$ python -q
>>> import numpy as np
>>> np.set_printoptions(precision=2, suppress=True, linewidth=140, sign=" ")
>>> tidy = lambda a: np.round(a, 2) + 0
>>> m1 = np.loadtxt("x.csv", delimiter=",")
>>> print(m1)
[[ 5. -3. -4. -4. -1.  0.  2. -3. -1.  3.]
 [ 3.  5. -3. -4. -4. -1.  0.  2. -3. -1.]
 [-1.  3.  5. -3. -4. -4. -1.  0.  2. -3.]
 [-3. -1.  3.  5. -3. -4. -4. -1.  0.  2.]
 [ 2. -3. -1.  3.  5. -3. -4. -4. -1.  0.]
 [ 0.  2. -3. -1.  3.  5. -3. -4. -4. -1.]
 [-1.  0.  2. -3. -1.  3.  5. -3. -4. -4.]
 [-4. -1.  0.  2. -3. -1.  3.  5. -3. -4.]
 [-4. -4. -1.  0.  2. -3. -1.  3.  5. -3.]
 [-3. -4. -4. -1.  0.  2. -3. -1.  3.  5.]]
>>> left, sigma, VT = np.linalg.svd(m1)
>>> print(tidy(sigma))
[ 15.55  15.55  10.29  10.29   8.     7.22   7.22   6.     0.5    0.5 ]
>>> M2 = left[:, :8] @ np.diag(sigma[:8]) @ VT[:8]
>>> print(tidy(np.linalg.norm(m1 - M2) / np.linalg.norm(m1)))
0.02
>>> print(np.linalg.matrix_rank(m1, rtol=0.05))
8
>>> print(tidy(np.linalg.norm(m1 - M2, 2)), tidy(sigma[8]))
0.5 0.5
>>> f = np.array([2, 0])
>>> print(np.polyval(f, m1[3]))
[-6. -2.  6. 10. -6. -8. -8. -2.  0.  4.]
>>> print(np.array([np.convolve(row, f, "same") for row in m1]))
[[10. -6. -8. -8. -2.  0.  4. -6. -2.  6.]
 [ 6. 10. -6. -8. -8. -2.  0.  4. -6. -2.]
 [-2.  6. 10. -6. -8. -8. -2.  0.  4. -6.]
 [-6. -2.  6. 10. -6. -8. -8. -2.  0.  4.]
 [ 4. -6. -2.  6. 10. -6. -8. -8. -2.  0.]
 [ 0.  4. -6. -2.  6. 10. -6. -8. -8. -2.]
 [-2.  0.  4. -6. -2.  6. 10. -6. -8. -8.]
 [-8. -2.  0.  4. -6. -2.  6. 10. -6. -8.]
 [-8. -8. -2.  0.  4. -6. -2.  6. 10. -6.]
 [-6. -8. -8. -2.  0.  4. -6. -2.  6. 10.]]
>>> rng = np.random.default_rng(900888)
>>> lab = rng.integers(0, 3, 8)
>>> J = np.triu((lab[:, None] == lab) & (rng.random((8, 8)) < 0.8), 1).astype(int)
>>> J += J.T
>>> print(J)
[[ 0  0  0  1  0  0  1  1]
 [ 0  0  1  0  0  0  0  0]
 [ 0  1  0  0  0  0  0  0]
 [ 1  0  0  0  0  1  1  1]
 [ 0  0  0  0  0  0  0  0]
 [ 0  0  0  1  0  0  0  0]
 [ 1  0  0  1  0  0  0  0]
 [ 1  0  0  1  0  0  0  0]]
>>> print(np.all(np.linalg.eigvalsh(J) > 0))
False
>>> w, vecs = np.linalg.eigh(J)
>>> vec = np.array([2, 0, -1, -1, 0, -1, 1, -1])
>>> print(vec @ J @ vec)
-2
>>> print(tidy(vec @ J @ vec / (vec @ vec)), tidy(w[0]), tidy(w[-1]))
-0.22 -1.75 2.69
>>> print(np.abs(J).sum(axis=1).max(), tidy(np.abs(w).max()))
4 2.69
>>> w, vecs = np.linalg.eigh(J)
>>> print(np.abs(vecs[:, -1]).round(6).argmax())
3
>>> print(tidy(vecs.T @ J @ vecs))
[[-1.75  0.    0.    0.    0.    0.    0.    0.  ]
 [ 0.   -1.27  0.    0.    0.    0.    0.    0.  ]
 [ 0.    0.   -1.    0.    0.    0.    0.    0.  ]
 [ 0.    0.    0.    0.    0.    0.    0.    0.  ]
 [ 0.    0.    0.    0.    0.    0.    0.    0.  ]
 [ 0.    0.    0.    0.    0.    0.33  0.    0.  ]
 [ 0.    0.    0.    0.    0.    0.    1.    0.  ]
 [ 0.    0.    0.    0.    0.    0.    0.    2.69]]
>>> print(tidy(w.sum()), np.trace(J))
0.0 0
>>> print(tidy(vecs.T @ vecs))
[[ 1.  0.  0.  0.  0.  0.  0.  0.]
 [ 0.  1.  0.  0.  0.  0.  0.  0.]
 [ 0.  0.  1.  0.  0.  0.  0.  0.]
 [ 0.  0.  0.  1.  0.  0.  0.  0.]
 [ 0.  0.  0.  0.  1.  0.  0.  0.]
 [ 0.  0.  0.  0.  0.  1.  0.  0.]
 [ 0.  0.  0.  0.  0.  0.  1.  0.]
 [ 0.  0.  0.  0.  0.  0.  0.  1.]]
>>> print(tidy(np.linalg.eigvalsh(J @ J)))
[ 0.    0.    0.11  1.    1.    1.62  3.06  7.21]
>>> print(np.unique(w.round(6) + 0, return_counts=True)[1])
[ 1  1  1  2  1  1  1]
>>> print(tidy(np.abs(vecs[:, -1])))
[ 0.52  0.    0.    0.58  0.    0.22  0.41  0.41]
